$ ipython --no-banner

In [1]: import numpy as np

In [2]: from numpy import linalg as LA

In [3]: np.set_printoptions(precision=3, suppress=True, linewidth=160, floatmode="fixed")

In [4]: mat = np.loadtxt("layer10.csv", delimiter=",")

In [5]: mat
Out[5]: 
array([[-3.000, -2.000,  0.000,  0.000,  0.000,  0.000],
       [ 3.000,  3.000,  0.000,  0.000,  0.000,  0.000],
       [-3.000, -1.000,  0.000,  0.000,  0.000,  0.000],
       [ 0.000,  0.000, -3.000, -2.000,  0.000,  0.000],
       [ 0.000,  0.000,  3.000,  3.000,  0.000,  0.000],
       [ 0.000,  0.000, -3.000, -1.000,  0.000,  0.000],
       [ 0.000,  0.000,  0.000,  0.000, -3.000, -2.000],
       [ 0.000,  0.000,  0.000,  0.000,  3.000,  3.000],
       [ 0.000,  0.000,  0.000,  0.000, -3.000, -1.000]])

In [6]: rng = np.random.default_rng(860)

In [7]: A2 = mat + rng.integers(-2, 3, (9, 3)) @ rng.integers(-2, 3, (3, 6))

In [8]: A2
Out[8]: 
array([[ -1.000,  -8.000,   4.000,   6.000,   4.000,  -2.000],
       [  9.000,  -7.000,   6.000,   8.000,   0.000,   2.000],
       [-10.000,   4.000,  -4.000,  -1.000,   4.000,  -7.000],
       [ -5.000,   3.000,  -6.000,  -2.000,   2.000,  -5.000],
       [ -8.000,   8.000,  -3.000,  -1.000,   2.000,  -6.000],
       [ -7.000,   5.000,  -7.000,  -2.000,   4.000,  -7.000],
       [ -4.000,   4.000,  -2.000,  -2.000,   1.000,  -6.000],
       [ -6.000,  10.000,  -6.000,  -8.000,   3.000,   1.000],
       [  6.000,  -6.000,   4.000,   3.000,  -6.000,   4.000]])

In [9]: LA.matrix_rank(A2 - mat, tol=1e-8)
Out[9]: np.int64(3)
